$ ipython --no-banner

In [1]: import numpy as np

In [2]: from numpy import linalg as LA

In [3]: np.set_printoptions(precision=3, suppress=True, linewidth=160, legacy="1.25")

In [4]: arr = np.load("layer12.npy")

In [5]: arr
Out[5]: 
array([[0.133, 0.2  , 0.067, 0.2  , 0.067, 0.133, 0.2  ],
       [0.111, 0.333, 0.   , 0.111, 0.   , 0.333, 0.111],
       [0.273, 0.182, 0.182, 0.   , 0.091, 0.273, 0.   ],
       [0.2  , 0.   , 0.3  , 0.1  , 0.3  , 0.   , 0.1  ],
       [0.182, 0.273, 0.091, 0.   , 0.273, 0.182, 0.   ],
       [0.273, 0.   , 0.091, 0.273, 0.   , 0.364, 0.   ],
       [0.   , 0.214, 0.214, 0.071, 0.071, 0.143, 0.286]])

In [6]: vec = np.array([-3, 0, 3, 1, 0, 0, 0])

In [7]: a = np.maximum(arr @ vec, 0)

In [8]: np.round(np.maximum(arr @ (3 * vec), 0), 3) + 0
Out[8]: array([0.   , 0.   , 0.   , 1.2  , 0.   , 0.   , 2.143])

In [9]: np.flatnonzero(a > 1e-9)
Out[9]: array([3, 6])

In [10]: np.tanh(arr @ vec)
Out[10]: array([ 0.   , -0.219, -0.266,  0.38 , -0.266, -0.266,  0.613])

In [11]: rng = np.random.default_rng(95655)

In [12]: idx = rng.permutation(7)

In [13]: idx
Out[13]: array([4, 1, 0, 3, 6, 5, 2])

In [14]: out = arr[idx][:, idx]

In [15]: np.round(np.trace(out), 3)
Out[15]: 1.671

In [16]: np.allclose(out, arr)
Out[16]: False

In [17]: out
Out[17]: 
array([[0.273, 0.273, 0.182, 0.   , 0.   , 0.182, 0.091],
       [0.   , 0.333, 0.111, 0.111, 0.111, 0.333, 0.   ],
       [0.067, 0.2  , 0.133, 0.2  , 0.2  , 0.133, 0.067],
       [0.3  , 0.   , 0.2  , 0.1  , 0.1  , 0.   , 0.3  ],
       [0.071, 0.214, 0.   , 0.071, 0.286, 0.143, 0.214],
       [0.   , 0.   , 0.273, 0.273, 0.   , 0.364, 0.091],
       [0.091, 0.182, 0.273, 0.   , 0.   , 0.273, 0.182]])

In [18]: r0, v = out[1], out[5]

In [19]: round(float(r0 @ r0), 3)
Out[19]: 0.259

In [20]: pr = (r0 @ v) / (r0 @ r0) * r0

In [21]: np.round(LA.norm(r0 + v) ** 2 + LA.norm(r0 - v) ** 2, 3)
Out[21]: 1.097

In [22]: np.outer(r0, v)
Out[22]: 
array([[0.   , 0.   , 0.   , 0.   , 0.   , 0.   , 0.   ],
       [0.   , 0.   , 0.091, 0.091, 0.   , 0.121, 0.03 ],
       [0.   , 0.   , 0.03 , 0.03 , 0.   , 0.04 , 0.01 ],
       [0.   , 0.   , 0.03 , 0.03 , 0.   , 0.04 , 0.01 ],
       [0.   , 0.   , 0.03 , 0.03 , 0.   , 0.04 , 0.01 ],
       [0.   , 0.   , 0.091, 0.091, 0.   , 0.121, 0.03 ],
       [0.   , 0.   , 0.   , 0.   , 0.   , 0.   , 0.   ]])

In [23]: pr
Out[23]: array([0.   , 0.234, 0.078, 0.078, 0.078, 0.234, 0.   ])

In [24]: v - pr
Out[24]: array([ 0.   , -0.234,  0.195,  0.195, -0.078,  0.13 ,  0.091])

In [25]: m1 = np.array([[4.0, 5.0, -5.0, 5.0, -4.0, 4.0, -4.0, -2.0],
    ...:     [-3.0, -5.0, -5.0, 3.0, 2.0, -2.0, 3.0, 3.0],
    ...:     [0.0, 0.0, 0.0, 2.0, 0.0, 2.0, 2.0, 2.0],
    ...:     [0.0, 0.0, 0.0, 1.0, 2.0, 2.0, 1.0, 2.0],
    ...:     [0.0, 0.0, 2.0, 0.0, 2.0, 1.0, 2.0, 2.0],
    ...:     [0.0, 0.0, 1.0, 2.0, 0.0, 1.0, 0.0, 0.0],
    ...:     [0.0, 0.0, 1.0, 2.0, 0.0, 2.0, 2.0, 2.0],
    ...:     [0.0, 0.0, 2.0, 2.0, 0.0, 0.0, 2.0, 1.0]])

In [26]: LA.determinant(m1)
AttributeError: module 'numpy.linalg' has no attribute 'determinant'


In [27]: (m1 + m1.T) / 2
Out[27]: 
array([[ 4. ,  1. , -2.5,  2.5, -2. ,  2. , -2. , -1. ],
       [ 1. , -5. , -2.5,  1.5,  1. , -1. ,  1.5,  1.5],
       [-2.5, -2.5,  0. ,  1. ,  1. ,  1.5,  1.5,  2. ],
       [ 2.5,  1.5,  1. ,  1. ,  1. ,  2. ,  1.5,  2. ],
       [-2. ,  1. ,  1. ,  1. ,  2. ,  0.5,  1. ,  1. ],
       [ 2. , -1. ,  1.5,  2. ,  0.5,  1. ,  1. ,  0. ],
       [-2. ,  1.5,  1.5,  1.5,  1. ,  1. ,  2. ,  2. ],
       [-1. ,  1.5,  2. ,  2. ,  1. ,  0. ,  2. ,  1. ]])

In [28]: (m1 - m1.T) / 2
Out[28]: 
array([[ 0. ,  4. , -2.5,  2.5, -2. ,  2. , -2. , -1. ],
       [-4. ,  0. , -2.5,  1.5,  1. , -1. ,  1.5,  1.5],
       [ 2.5,  2.5,  0. ,  1. , -1. ,  0.5,  0.5,  0. ],
       [-2.5, -1.5, -1. ,  0. ,  1. ,  0. , -0.5,  0. ],
       [ 2. , -1. ,  1. , -1. ,  0. ,  0.5,  1. ,  1. ],
       [-2. ,  1. , -0.5,  0. , -0.5,  0. , -1. ,  0. ],
       [ 2. , -1.5, -0.5,  0.5, -1. ,  1. ,  0. ,  0. ],
       [ 1. , -1.5,  0. ,  0. , -1. ,  0. ,  0. ,  0. ]])

In [29]: r0 = np.array([9, 4, 2, 5, 3, 3, 7, 6])

In [30]: out = m1 + np.outer(r0, np.eye(8)[4])

In [31]: out
Out[31]: 
array([[ 4.,  5., -5.,  5.,  5.,  4., -4., -2.],
       [-3., -5., -5.,  3.,  6., -2.,  3.,  3.],
       [ 0.,  0.,  0.,  2.,  2.,  2.,  2.,  2.],
       [ 0.,  0.,  0.,  1.,  7.,  2.,  1.,  2.],
       [ 0.,  0.,  2.,  0.,  5.,  1.,  2.,  2.],
       [ 0.,  0.,  1.,  2.,  3.,  1.,  0.,  0.],
       [ 0.,  0.,  1.,  2.,  7.,  2.,  2.,  2.],
       [ 0.,  0.,  2.,  2.,  6.,  0.,  2.,  1.]])

In [32]: LA.matrix_rank(LA.inv(out) - LA.inv(m1), tol=1e-8)
Out[32]: 1

In [33]: np.round(LA.det(out) / LA.det(m1), 3), round(float(1 + LA.solve(m1, r0)[4]), 3)
Out[33]: (-4.5, -4.5)

In [34]: K = np.load("x.npy")

In [35]: K
Out[35]: 
array([[-3.01 , -0.924, -0.717, -1.721,  3.407],
       [ 2.924, -3.605,  0.831, -1.06 ,  1.28 ],
       [ 0.731, -4.508,  0.977,  0.258, -1.767],
       [ 0.773, -0.697,  2.806, -3.906, -0.887],
       [-1.637, -0.865,  1.035,  0.229,  4.522],
       [-1.808,  0.02 ,  2.889,  3.045, -2.029],
       [ 0.3  , -2.682, -1.239,  3.978,  0.595],
       [-1.844,  0.758,  1.762,  4.215, -0.398],
       [-2.204,  3.741,  1.155, -0.14 , -2.19 ],
       [-0.995,  1.75 ,  2.327,  3.584, -1.64 ],
       [-3.628,  1.764,  0.284, -2.727, -1.101],
       [-0.993, -1.803,  2.843,  0.047, -3.561],
       [-1.657, -2.368, -0.745, -3.031,  2.627],
       [-0.168, -4.236,  1.846,  1.488,  1.184],
       [ 3.391,  1.079, -1.405, -2.741, -1.687],
       [-0.695, -1.326,  2.062,  1.22 ,  4.125],
       [-0.087,  0.73 ,  2.764, -1.124,  3.944],
       [ 1.487,  0.779,  0.643,  3.961,  2.465],
       [ 0.815,  4.093,  2.526, -0.953, -0.539],
       [-1.808,  0.939, -0.64 , -0.771, -4.454],
       [ 0.594,  2.13 , -3.271,  2.139, -2.2  ],
       [ 0.443, -1.217,  3.642, -0.428, -3.142],
       [-2.541,  3.011,  2.911, -0.306, -0.953],
       [ 1.338,  2.926,  0.989,  1.697, -3.285],
       [-2.33 ,  1.046,  3.956,  0.66 , -1.547],
       [ 2.863, -0.526,  0.483, -3.956, -0.802],
       [-1.161,  0.453,  3.892, -0.555,  2.828],
       [-1.696,  0.756, -1.204,  3.958,  2.107],
       [-4.483,  1.615, -0.359,  0.94 ,  1.131],
       [-1.318, -1.942,  2.932,  1.453, -2.964],
       [-3.007,  1.534,  3.238, -1.6  ,  0.749]])

In [36]: vec = np.array([2, 0, 1, -2, -3, -1, -2])

In [37]: target = arr @ vec

In [38]: beta, lr = np.zeros(7), 1 / LA.norm(arr, 2) ** 2

In [39]: for i in range(15):
    ...:     beta -= lr * arr.T @ (arr @ beta - target)
    ...:     if i % 5 == 0: print(i, round(LA.norm(arr @ beta - target), 3))
    ...: 
0 0.859
5 0.558
10 0.434

In [40]: round(LA.cond(arr), 3)
Out[40]: 136.499
